$ python -q
>>> import numpy as np
>>> import numpy.linalg as la
>>> np.set_printoptions(suppress=True, linewidth=140)
>>> rnd = lambda a: np.round(a, 2) + 0
>>> K = np.load("test17.npy")
>>> print(K)
[[2 0 0 0]
 [0 2 0 0]
 [0 0 2 0]
 [0 0 0 2]]
>>> print(rnd(la.pinv(K)))
[[0.5 0.  0.  0. ]
 [0.  0.5 0.  0. ]
 [0.  0.  0.5 0. ]
 [0.  0.  0.  0.5]]
>>> print(rnd(la.svd(K, compute_uv=False)))
[2. 2. 2. 2.]
>>> print(K.T @ K)
[[4 0 0 0]
 [0 4 0 0]
 [0 0 4 0]
 [0 0 0 4]]
>>> print(K[:, 1] @ K[:, 0])
0
>>> x0 = np.array([1, 3, 3, 0])
>>> a = np.maximum(K @ x0, 0)
>>> print(a)
[2 6 6 0]
>>> print(rnd(np.tanh(K @ x0)))
[0.96 1.   1.   0.  ]
>>> print(np.maximum(K @ x0, 0) - np.maximum(-K @ x0, 0))
[2 6 6 0]
>>> A = np.array([[-1, -5, 2], [2, 0, 4], [2, 0, 4]])
>>> print(rnd(np.sort(la.eigvals(K))))
[2. 2. 2. 2.]
>>> print([int(la.matrix_rank(la.matrix_power(K, p))) for p in range(1, 5)])
[4, 4, 4, 4]
>>> print(la.matrix_rank(K - K[0, 0] * np.eye(4)))
0
>>> print(K @ K)
[[4 0 0 0]
 [0 4 0 0]
 [0 0 4 0]
 [0 0 0 4]]
>>> X = np.load("dump.npy")
>>> print(X)
[[ 2  4  2]
 [-2  0 -2]
 [ 3  5  3]
 [-3 -1 -3]]
>>> print(la.matrix_rank(X, rtol=0.1))
2
>>> print(la.cond(X) > 100)
True
>>> rk = la.matrix_rank(X)
>>> print(rk)
2
>>> ns = la.svd(X)[2][rk:].T
>>> print([int(la.matrix_rank(np.delete(X, i, axis=0))) for i in range(4)])
[2, 2, 2, 2]
>>> print(ns.shape)
(3, 1)
>>> C2 = X.T @ X
>>> print(la.matrix_rank(C2))
2
>>> print(np.trace(C2), (X ** 2).sum())
94 94
>>> print(np.diag(C2))
[26 42 26]
>>> print((X @ X.T).shape)
(4, 4)
>>> print(rnd(la.eigvalsh(C2)[::-1]))
[84.11  9.89  0.  ]
>>> W0 = np.loadtxt("block14.csv", delimiter=",")
>>> print(rnd(W0))
[[ 2.48  3.52  1.26]
 [ 4.51  1.49  0.25]
 [ 3.18  2.82  0.91]
 [ 3.46  2.54  0.77]
 [ 3.12  2.88  0.94]
 [ 5.33  0.67 -0.17]
 [ 2.39  3.61  1.31]
 [ 5.96  0.04 -0.48]
 [ 1.23  4.77  1.89]
 [ 7.27 -1.27 -1.13]
 [ 2.98  3.02  1.01]
 [ 3.26  2.74  0.87]
 [ 2.    4.    1.5 ]
 [ 3.84  2.16  0.58]
 [ 4.74  1.26  0.13]]
>>> r0, v = W0[4], W0[14]
>>> print(rnd(r0 @ r0))
18.91
>>> print(rnd(r0 @ v))
18.55
>>> pr = (r0 @ v) / (r0 @ r0) * r0
>>> print(rnd((v - pr) @ r0))
0.0
>>> arr = np.load("w.npy")
>>> print(arr)
[[ -8.01  -2.72   1.17]
 [  0.83  -0.65   1.03]
 [ -0.19  -1.26   3.11]
 [ -9.33  -3.92   1.92]
 [  0.2   -2.29  -1.35]
 [ -9.37  -5.4    1.02]
 [ -0.9    0.96   0.46]
 [  0.86  -2.47  -0.22]
 [ -0.18  -0.87   1.03]
 [  1.24   3.13  -0.58]
 [-10.32  -4.44   1.79]
 [ -1.27  -1.29  -0.09]
 [ -9.42  -1.71   0.92]
 [-10.61  -3.48   0.98]
 [ -9.43  -3.31   1.08]
 [-10.01  -3.43   3.46]
 [ -0.36  -0.56   0.67]
 [  1.36  -1.47   0.76]
 [  0.57   0.04   1.18]
 [ -0.46  -0.96   0.99]
 [ -1.2    0.56   0.6 ]
 [  0.33   1.17   1.95]
 [ -8.79  -1.68   1.88]
 [ -9.12  -3.67   0.73]
 [  1.21  -0.2    2.09]
 [  1.02  -2.54   0.69]
 [ -9.88  -2.13  -0.42]]
>>> W = np.array([[-3, -1, 3], [2, 3, -2], [-2, 3, 0]])
>>> beta = np.array([-2, 0, -4])
>>> hid = np.maximum(arr @ W + beta, 0)
>>> print(rnd((hid > 0).mean(axis=0)))
[0.52 0.78 0.19]
>>> print((hid > 0).astype(int))
[[1 1 0]
 [0 1 0]
 [0 1 0]
 [1 1 0]
 [0 0 1]
 [1 0 0]
 [1 1 0]
 [0 0 1]
 [0 1 0]
 [1 1 0]
 [1 1 0]
 [0 0 0]
 [1 1 0]
 [1 1 0]
 [1 1 0]
 [1 1 0]
 [0 1 0]
 [0 0 1]
 [0 1 0]
 [0 1 0]
 [1 1 0]
 [0 1 0]
 [1 1 0]
 [1 1 0]
 [0 1 1]
 [0 0 1]
 [1 1 0]]
>>> print(la.matrix_rank(hid))
3
>>> W2 = np.array([[4, 2], [5, -4], [-3, 1]])
>>> print((hid @ W2).round(6).argmax(axis=1))
[0 0 0 0 1 0 0 1 0 0 0 0 0 0 0 0 0 1 0 0 0 0 0 0 0 1 0]
>>> w, vecs = la.eig(K)
>>> print(rnd(np.sort(la.eigvals(la.inv(K)))))
[0.5 0.5 0.5 0.5]
>>> print(np.prod(w))
16.0
>>> print(K @ vecs[:, 0] - w[0] * vecs[:, 0])
[0. 0. 0. 0.]
>>> print(w)
[2. 2. 2. 2.]
>>> proj = arr @ la.solve(arr.T @ arr, arr.T)
>>> print(rnd(np.trace(proj)))
3.0
>>> print(rnd(la.eigvalsh(proj)))
[0. 0. 0. 0. 0. 0. 0. 0. 0. 0. 0. 0. 0. 0. 0. 0. 0. 0. 0. 0. 0. 0. 0. 0. 1. 1. 1.]
>>> print(rnd(proj @ arr[:, 1]))
[-2.72 -0.65 -1.26 -3.92 -2.29 -5.4   0.96 -2.47 -0.87  3.13 -4.44 -1.29 -1.71 -3.48 -3.31 -3.43 -0.56 -1.47  0.04 -0.96  0.56  1.17 -1.68
 -3.67 -0.2  -2.54 -2.13]
>>> D = la.norm(arr[:, None] - arr[None], axis=-1)
>>> print(D[20].round(6).argsort(kind="stable")[:4])
[20  6 16 19]
>>> print((D + 1e9 * np.eye(27)).round(6).argmin(axis=1))
[22 18 24 14  7 10 20 25 19  6  3 19 22 14 23  3  8  1  1  8  6 18 12 14 18  7 12]
>>> print(rnd(D[:5, :5]))
[[ 0.    9.08  8.19  1.94  8.6 ]
 [ 9.08  0.    2.4  10.71  2.96]
 [ 8.19  2.4   0.    9.59  4.59]
 [ 1.94 10.71  9.59  0.   10.21]
 [ 8.6   2.96  4.59 10.21  0.  ]]
>>> print(np.unravel_index(D.round(6).argmax(), D.shape))
(np.int64(9), np.int64(10))
>>> print(D.mean(axis=1).argmax())
9
>>> print(la.matrix_rank(D ** 2))
5
>>> M = np.load("mat.npy")
>>> print(M)
[[-1.  4.  4.]
 [ 4. 14. 16.]
 [ 4. 16. 14.]]
>>> w, vecs = la.eigh(M)
>>> print(rnd(vecs @ np.diag(w) @ vecs.T))
[[-1.  4.  4.]
 [ 4. 14. 16.]
 [ 4. 16. 14.]]
>>> print(rnd(w))
[-2. -2. 31.]
>>> print(rnd(la.eigvalsh(M @ M)))
[  4.   4. 961.]
>>> print(rnd(vecs.T @ vecs))
[[1. 0. 0.]
 [0. 1. 0.]
 [0. 0. 1.]]
>>> print(np.unique(w.round(6) + 0, return_counts=True)[1])
[2 1]
>>> print(np.abs(vecs[:, -1]).round(6).argmax())
1
>>> print(rnd(la.svd(M, compute_uv=False)))
[31.  2.  2.]
>>> print(rnd(vecs.T @ M @ vecs))
[[-2.  0.  0.]
 [ 0. -2.  0.]
 [ 0.  0. 31.]]
>>> w, vecs = la.eigh(M)
>>> x0 = np.array([8, 8, -4])
>>> print(np.abs(M).sum(axis=1).max(), rnd(np.abs(w).max()))
34.0 31.0
>>> print(x0 @ M @ x0 / (x0 @ x0), rnd(w[0]), rnd(w[-1]))
2.0 -2.0 31.0
>>> print(rnd(vecs * np.abs(w) @ vecs.T))
[[ 2.88  3.52  3.52]
 [ 3.52 16.06 14.06]
 [ 3.52 14.06 16.06]]
>>> print(rnd(la.eigvalsh(M[1:, 1:])))
[-2. 30.]
>>> print((np.sign(vecs[:, -1].round(6)) == np.sign(vecs[0, -1].round(6))).astype(int))
[1 1 1]
>>> A2 = np.array([[2, 1, 8], [-1, 8, -3]])
>>> W2 = np.kron(A2, M)
>>> print(la.matrix_rank(W2))
6
>>> print(W2.shape)
(6, 9)
>>> U, sigma, Vt = la.svd(M)
>>> print(rnd(sigma))
[31.  2.  2.]
>>> print(np.argmax(sigma[:-1] / (sigma[1:] + 1e-6)) + 1)
1
>>> A2 = U[:, :1] @ np.diag(sigma[:1]) @ Vt[:1]
>>> print(rnd(la.norm(M - A2) / la.norm(M)))
0.09
>>> print(la.matrix_rank(A2))
1
>>> print(la.matrix_rank(M, rtol=0.05))
3
>>> print(rnd(A2))
[[ 0.94  3.76  3.76]
 [ 3.76 15.03 15.03]
 [ 3.76 15.03 15.03]]
>>> U, sigma, Vt = la.svd(W0)
>>> print(np.argmax(sigma[:-1] / (sigma[1:] + 1e-6)) + 1)
2
>>> A2 = U[:, :2] @ np.diag(sigma[:2]) @ Vt[:2]
>>> print(rnd(A2))
[[ 2.48  3.52  1.26]
 [ 4.51  1.49  0.25]
 [ 3.18  2.82  0.91]
 [ 3.46  2.54  0.77]
 [ 3.12  2.88  0.94]
 [ 5.33  0.67 -0.17]
 [ 2.39  3.61  1.31]
 [ 5.96  0.04 -0.48]
 [ 1.23  4.77  1.89]
 [ 7.27 -1.27 -1.13]
 [ 2.98  3.02  1.01]
 [ 3.26  2.74  0.87]
 [ 2.    4.    1.5 ]
 [ 3.84  2.16  0.58]
 [ 4.74  1.26  0.13]]
>>> print(la.matrix_rank(A2))
2
>>> feats = np.load("m.npy")
>>> print(rnd(feats))
[[ 1.    0.    0.  ]
 [ 0.    0.87  0.5 ]
 [ 0.   -0.5   0.87]]
>>> r0, v = feats[1], feats[2]
>>> print(r0 @ v)
0.0
>>> print(r0 @ r0)
1.0
>>> pr = (r0 @ v) / (r0 @ r0) * r0
>>> print(la.matrix_rank(np.outer(r0, v)))
1
>>> print(pr)
[0. 0. 0.]
>>> print(rnd(la.norm(r0 + v) ** 2 + la.norm(r0 - v) ** 2))
4.0
>>> print((v - pr) @ r0)
0.0
>>> print(rnd(np.outer(r0, v)))
[[ 0.    0.    0.  ]
 [ 0.   -0.43  0.75]
 [ 0.   -0.25  0.43]]
>>> x0 = np.array([0, -2, 0])
>>> a = np.maximum(feats @ x0, 0)
>>> print(np.flatnonzero(a > 1e-9))
[2]
>>> print(rnd(np.maximum(feats @ x0, 0) - np.maximum(-feats @ x0, 0)))
[ 0.   -1.73  1.  ]
>>> print(rnd(feats * (a > 1e-9)[:, None]))
[[ 0.    0.    0.  ]
 [ 0.    0.    0.  ]
 [ 0.   -0.5   0.87]]
>>> print(rnd(a))
[0. 0. 1.]
>>> q, vecs = la.qr(feats[:, :2])[0], la.qr(feats[:, 2:])[0]
>>> sigma = la.svd(q.T @ vecs, compute_uv=False)
>>> print(rnd(la.norm(q @ q.T - vecs @ vecs.T, 2)))
1.0
>>> print((sigma > 0.9).sum())
0
>>> print(rnd(np.kron(np.eye(2, dtype=int), feats)))
[[ 1.    0.    0.    0.    0.    0.  ]
 [ 0.    0.87  0.5   0.    0.    0.  ]
 [ 0.   -0.5   0.87  0.    0.    0.  ]
 [ 0.    0.    0.    1.    0.    0.  ]
 [ 0.    0.    0.    0.    0.87  0.5 ]
 [ 0.    0.    0.    0.   -0.5   0.87]]
>>> print(rnd(la.det(2 * feats)), rnd(la.det(feats)))
8.0 1.0
>>> print(rnd(la.det(feats.T)))
1.0
>>> rng = np.random.default_rng(9008)
>>> labels = rng.permutation(3)
>>> A2 = feats[:, labels] * rng.choice([-1, 1], 3)
>>> print(rnd(A2))
[[ 0.    1.    0.  ]
 [ 0.5   0.   -0.87]
 [ 0.87  0.    0.5 ]]
>>> U, _, Vt = la.svd(feats.T @ A2)
>>> print(rnd(la.lstsq(feats, A2)[0]))
[[ 0.  1.  0.]
 [ 0.  0. -1.]
 [ 1.  0.  0.]]
>>> J = np.array([[0, 2, 4, 2], [0, 4, 8, 4], [0, 5, 10, 5]])
>>> U, sigma, Vt = la.svd(J)
>>> vecs = Vt[:(sigma > 1e-8).sum()]
>>> x0 = J[1] + -2 * J[2] + rng.integers(2) * np.eye(4)[0]
>>> print(x0)
[  1.  -6. -12.  -6.]
>>> print(rnd(la.norm(x0 - vecs.T @ vecs @ x0)))
1.0
>>> print(la.matrix_rank(np.vstack([J, x0])))
2
>>> print(rnd(np.diag(vecs.T @ vecs)))
[0.   0.17 0.67 0.17]
>>> rk = la.matrix_rank(J)
>>> print(rk)
1
>>> ns = la.svd(J)[2][rk:].T
>>> print(ns.shape)
(4, 3)
>>> print(la.matrix_rank(J.T @ J), la.matrix_rank(J @ J.T))
1 1
>>> print([int(la.matrix_rank(J[:, :j + 1])) for j in range(4)])
[0, 1, 1, 1]
>>> print(np.allclose(J @ ns, 0))
True
>>> print(rnd(np.trace(la.pinv(J) @ J)))
1.0
>>> print(rnd(J @ la.pinv(J) @ J))
[[ 0.  2.  4.  2.]
 [ 0.  4.  8.  4.]
 [ 0.  5. 10.  5.]]
